>>> import numpy as np
>>> np.set_printoptions(precision=2, suppress=True, linewidth=120, sign=" ")
>>> data = np.array([[2, 0, 0, 0], [0, 0, 0, -1], [0, -1, 0, 0], [0, 0, 1, 0]])
>>> print(data)
[[ 2  0  0  0]
 [ 0  0  0 -1]
 [ 0 -1  0  0]
 [ 0  0  1  0]]
>>> x = np.array([0, -2, -2, 0])
>>> rhs = data @ x
>>> c, lr = np.zeros(4), 1 / np.linalg.norm(data, 2) ** 2
>>> for i in range(40):
...     c -= lr * data.T @ (data @ c - rhs)
...     if i % 10 == 0: print(i, round(np.linalg.norm(data @ c - rhs), 2))
... 
0 2.12
10 0.12
20 0.01
30 0.0
>>> c
array([ 0., -2., -2.,  0.])
>>> E = np.array([[1, 0, 0, 0, 0, 0, 0],
...     [-1, 1, 0, 0, 0, 0, 0],
...     [-1, -1, 1, 0, 0, 0, 0],
...     [-1, 1, -1, 1, 0, 0, 0],
...     [2, 1, -1, 1, 1, 0, 0],
...     [2, 2, 0, -1, 2, 1, 0],
...     [0, 1, 2, -2, -2, 2, 1]])
>>> # triangular: eigenvalues sit on the diagonal
>>> x = np.array([1, -5, -5, 0, 2, -2, -5])
>>> rhs = E @ x
>>> c, lr = np.zeros(7), 1 / np.linalg.norm(E, 2) ** 2
>>> for i in range(8):
...     c -= lr * E.T @ (E @ c - rhs)
...     if i % 2 == 0: print(i, round(np.linalg.norm(E @ c - rhs), 2))
... 
0 7.46
2 4.48
4 3.27
6 2.7
>>> round(float(np.linalg.cond(E)), 2)
88.7
>>> print([int(np.linalg.matrix_rank(np.linalg.matrix_power(E, p))) for p in range(1, 8)])
[7, 7, 7, 7, 7, 7, 7]
>>> A = np.loadtxt("layer17.csv", delimiter=",")
>>> A
array([[-0.68, -0.17,  0.22, -0.04, -0.56, -0.37],
       [ 0.17, -0.36, -0.7 ,  0.09, -0.53,  0.22],
       [ 0.17,  0.86, -0.16, -0.06, -0.41, -0.2 ],
       [ 0.  ,  0.08,  0.46, -0.18, -0.36,  0.79],
       [-0.28,  0.2 , -0.03,  0.91,  0.06,  0.23],
       [-0.63,  0.23, -0.47, -0.37,  0.32,  0.31]])
>>> # orthonormal columns
>>> w1 = np.array([[-2, 0, -1, -2, 1],
...     [0, 0, 2, -2, 2],
...     [-2, 1, 0, -2, -2],
...     [2, 2, -2, -2, -2],
...     [-2, -1, -1, 2, -2],
...     [2, 2, -2, 0, 0]])
>>> c = np.array([1, -2, 6, 9, -9])
>>> hid = np.maximum(A @ w1 + c, 0)
>>> (hid > 0).astype(int)
array([[ 1,  0,  1,  1,  0],
       [ 1,  0,  1,  1,  0],
       [ 1,  0,  1,  1,  0],
       [ 1,  1,  1,  1,  0],
       [ 1,  1,  1,  1,  0],
       [ 1,  0,  1,  1,  0]])
>>> print(np.linalg.matrix_rank(hid))
4
>>> (hid > 0).mean(axis=0)
array([ 1.  ,  0.33,  1.  ,  1.  ,  0.  ])
>>> cent = np.array([[2, 2, 1], [0, -2, 0], [0, 3, -2], [2, 0, 3], [-2, -1, -1]])
>>> (hid @ cent).round(6).argmax(axis=1)
array([ 1,  0,  1,  1,  0,  0])
>>> w1 @ cent
array([[-10,  -8,  -7],
       [ -8,   4, -12],
       [ -4,  -4,  -6],
       [  4,  -4,   2],
       [  4,  -3,   8],
       [  4,  -6,   6]])
>>> other = A / np.linalg.norm(A, axis=1, keepdims=True)
>>> gram = other @ other.T
>>> (np.abs(gram) > 0.9).astype(int)
array([[ 1,  0,  0,  0,  0,  0],
       [ 0,  1,  0,  0,  0,  0],
       [ 0,  0,  1,  0,  0,  0],
       [ 0,  0,  0,  1,  0,  0],
       [ 0,  0,  0,  0,  1,  0],
       [ 0,  0,  0,  0,  0,  1]])
>>> print((gram - 2 * np.eye(6)).round(6).argmax(axis=1))
[ 1  0  0  0  0  0]
>>> other = A / np.sqrt((A ** 2).mean(axis=1, keepdims=True))
>>> np.linalg.norm(other, axis=1)
array([ 2.45,  2.45,  2.45,  2.45,  2.45,  2.45])
>>> np.linalg.matrix_rank(other) == np.linalg.matrix_rank(A)
np.True_
>>> x = np.array([3, -1, -1, 5, -5, -3])
>>> rhs = A @ x
>>> c, lr = np.zeros(6), 1 / np.linalg.norm(A, 2) ** 2
>>> for i in range(40):
...     c -= lr * A.T @ (A @ c - rhs)
...     if i % 10 == 0: print(i, round(np.linalg.norm(A @ c - rhs), 2))
... 
0 0.0
10 0.0
20 0.0
30 0.0
>>> c
array([ 3., -1., -1.,  5., -5., -3.])
>>> Q, r_ = np.linalg.qr(A)
>>> Q @ r_
array([[-0.68, -0.17,  0.22, -0.04, -0.56, -0.37],
       [ 0.17, -0.36, -0.7 ,  0.09, -0.53,  0.22],
       [ 0.17,  0.86, -0.16, -0.06, -0.41, -0.2 ],
       [ 0.  ,  0.08,  0.46, -0.18, -0.36,  0.79],
       [-0.28,  0.2 , -0.03,  0.91,  0.06,  0.23],
       [-0.63,  0.23, -0.47, -0.37,  0.32,  0.31]])
>>> print(np.round(Q.T @ Q, 2) + 0)
[[ 1.  0.  0.  0.  0.  0.]
 [ 0.  1.  0.  0.  0.  0.]
 [ 0.  0.  1.  0.  0.  0.]
 [ 0.  0.  0.  1.  0.  0.]
 [ 0.  0.  0.  0.  1.  0.]
 [ 0.  0.  0.  0.  0.  1.]]
>>> Q
array([[-0.68, -0.17,  0.22, -0.04, -0.56, -0.37],
       [ 0.17, -0.36, -0.7 ,  0.09, -0.53,  0.22],
       [ 0.17,  0.86, -0.16, -0.06, -0.41, -0.2 ],
       [ 0.  ,  0.08,  0.46, -0.18, -0.36,  0.79],
       [-0.28,  0.2 , -0.03,  0.91,  0.06,  0.23],
       [-0.63,  0.23, -0.47, -0.37,  0.32,  0.31]])
>>> np.round(abs(r_[0, 0]), 2), round(np.linalg.norm(A[:, 0]), 2)
(np.float64(1.0), np.float64(1.0))
>>> np.abs(np.diag(r_))
array([ 1.,  1.,  1.,  1.,  1.,  1.])
>>> print(Q.shape, r_.shape)
(6, 6) (6, 6)
>>> mat = np.load("test16.npy")
>>> mat
array([[ 2,  2,  0,  0,  1,  0,  0,  1],
       [ 2,  2,  2,  0,  0,  1,  0,  0],
       [ 0,  2,  2,  2,  0,  0,  1,  0],
       [ 0,  0,  2,  2,  2,  0,  0,  1],
       [ 1,  0,  0,  2,  2,  2,  0,  0],
       [ 0,  1,  0,  0,  2,  2,  2,  0],
       [ 0,  0,  1,  0,  0,  2,  2,  2],
       [ 1,  0,  0,  1,  0,  0,  2,  2]])
>>> ev, evecs = np.linalg.eigh(mat)
>>> np.round(evecs.T @ mat @ evecs, 2) + 0
array([[-1.91,  0.  ,  0.  ,  0.  ,  0.  ,  0.  ,  0.  ,  0.  ],
       [ 0.  , -1.55,  0.  ,  0.  ,  0.  ,  0.  ,  0.  ,  0.  ],
       [ 0.  ,  0.  , -0.65,  0.  ,  0.  ,  0.  ,  0.  ,  0.  ],
       [ 0.  ,  0.  ,  0.  ,  2.59,  0.  ,  0.  ,  0.  ,  0.  ],
       [ 0.  ,  0.  ,  0.  ,  0.  ,  3.25,  0.  ,  0.  ,  0.  ],
       [ 0.  ,  0.  ,  0.  ,  0.  ,  0.  ,  3.53,  0.  ,  0.  ],
       [ 0.  ,  0.  ,  0.  ,  0.  ,  0.  ,  0.  ,  3.95,  0.  ],
       [ 0.  ,  0.  ,  0.  ,  0.  ,  0.  ,  0.  ,  0.  ,  6.79]])
>>> np.linalg.eigvalsh(mat + 2 * np.eye(8))
array([ 0.09,  0.45,  1.35,  4.59,  5.25,  5.53,  5.95,  8.79])
>>> np.linalg.svd(mat, compute_uv=False)
array([ 6.79,  3.95,  3.53,  3.25,  2.59,  1.91,  1.55,  0.65])
>>> np.abs(evecs[:, -1]).round(6).argmax()
np.int64(2)
>>> np.unique(ev.round(6) + 0, return_counts=True)[1]
array([ 1,  1,  1,  1,  1,  1,  1,  1])
>>> np.abs(evecs[:, -1])
array([ 0.29,  0.36,  0.38,  0.38,  0.38,  0.38,  0.36,  0.29])
>>> try:
...     np.linalg.cholesky(mat)
... except np.linalg.LinAlgError as e:
...     print("failed:", e)
... 
failed: Matrix is not positive definite
>>> print([round(float(np.linalg.det(mat[:i, :i])), 2) + 0 for i in range(1, 9)])
[2.0, 0.0, -8.0, -16.0, 40.0, 224.0, 294.0, -1547.0]
>>> np.all(np.linalg.eigvalsh(mat) > 0)
np.False_
>>> rng = np.random.default_rng(992)
>>> z = rng.permutation(8)
>>> z
array([ 2,  1,  7,  3,  4,  6,  0,  5])
>>> other = mat[z][:, z]
>>> np.round(np.linalg.det(other), 2), round(np.linalg.det(mat[z]), 2)
(np.float64(-1547.0), np.float64(-1547.0))
>>> print(np.sort(np.abs(np.linalg.eigvals(other))))
[ 0.65  1.55  1.91  2.59  3.25  3.53  3.95  6.79]
>>> Q, evecs = np.linalg.qr(mat[:, :4])[0], np.linalg.qr(mat[:, 4:])[0]
>>> s = np.linalg.svd(Q.T @ evecs, compute_uv=False)
>>> np.round(np.linalg.norm(Q @ Q.T - evecs @ evecs.T, 2), 2)
np.float64(0.99)
>>> s
array([ 0.83,  0.7 ,  0.27,  0.1 ])
>>> np.degrees(np.arccos(s.clip(0, 1)))
array([ 34.36,  45.35,  74.62,  84.06])
>>> W0 = np.loadtxt("x.csv", delimiter=",")
>>> W0
array([[ 0.,  0.,  1.,  0.,  0.,  0.,  0.,  0.,  0.,  0.,  0.,  0.],
       [ 0.,  0.,  0.,  0.,  1.,  0.,  0.,  0.,  0.,  0.,  0.,  0.],
       [ 0.,  0.,  0.,  1.,  0.,  0.,  0.,  0.,  0.,  0.,  0.,  0.],
       [ 0.,  0.,  0.,  0.,  0.,  0.,  0.,  0.,  1.,  0.,  0.,  0.],
       [ 0.,  0.,  0.,  0.,  0.,  0.,  0.,  0.,  0.,  0.,  0.,  1.],
       [ 0.,  0.,  0.,  0.,  0.,  0.,  1.,  0.,  0.,  0.,  0.,  0.],
       [ 0.,  0.,  0.,  0.,  0.,  0.,  0.,  0.,  0.,  1.,  0.,  0.],
       [ 0.,  1.,  0.,  0.,  0.,  0.,  0.,  0.,  0.,  0.,  0.,  0.],
       [ 1.,  0.,  0.,  0.,  0.,  0.,  0.,  0.,  0.,  0.,  0.,  0.],
       [ 0.,  0.,  0.,  0.,  0.,  0.,  0.,  0.,  0.,  0.,  1.,  0.],
       [ 0.,  0.,  0.,  0.,  0.,  0.,  0.,  1.,  0.,  0.,  0.,  0.],
       [ 0.,  0.,  0.,  0.,  0.,  1.,  0.,  0.,  0.,  0.,  0.,  0.]])
>>> # 2 groups of indices that never mix
>>> np.linalg.norm(W0, axis=0)
array([ 1.,  1.,  1.,  1.,  1.,  1.,  1.,  1.,  1.,  1.,  1.,  1.])
>>> np.linalg.pinv(W0)
array([[ 0.,  0.,  0.,  0.,  0.,  0.,  0.,  0.,  1.,  0.,  0.,  0.],
       [ 0.,  0.,  0.,  0.,  0.,  0.,  0.,  1.,  0.,  0.,  0.,  0.],
       [ 1.,  0.,  0.,  0.,  0.,  0.,  0.,  0.,  0.,  0.,  0.,  0.],
       [ 0.,  0.,  1.,  0.,  0.,  0.,  0.,  0.,  0.,  0.,  0.,  0.],
       [ 0.,  1.,  0.,  0.,  0.,  0.,  0.,  0.,  0.,  0.,  0.,  0.],
       [ 0.,  0.,  0.,  0.,  0.,  0.,  0.,  0.,  0.,  0.,  0.,  1.],
       [ 0.,  0.,  0.,  0.,  0.,  1.,  0.,  0.,  0.,  0.,  0.,  0.],
       [ 0.,  0.,  0.,  0.,  0.,  0.,  0.,  0.,  0.,  0.,  1.,  0.],
       [ 0.,  0.,  0.,  1.,  0.,  0.,  0.,  0.,  0.,  0.,  0.,  0.],
       [ 0.,  0.,  0.,  0.,  0.,  0.,  1.,  0.,  0.,  0.,  0.,  0.],
       [ 0.,  0.,  0.,  0.,  0.,  0.,  0.,  0.,  0.,  1.,  0.,  0.],
       [ 0.,  0.,  0.,  0.,  1.,  0.,  0.,  0.,  0.,  0.,  0.,  0.]])
>>> W0[:, 6] @ W0[:, 2]
np.float64(0.0)
>>> np.linalg.svd(W0, compute_uv=False)
array([ 1.,  1.,  1.,  1.,  1.,  1.,  1.,  1.,  1.,  1.,  1.,  1.])
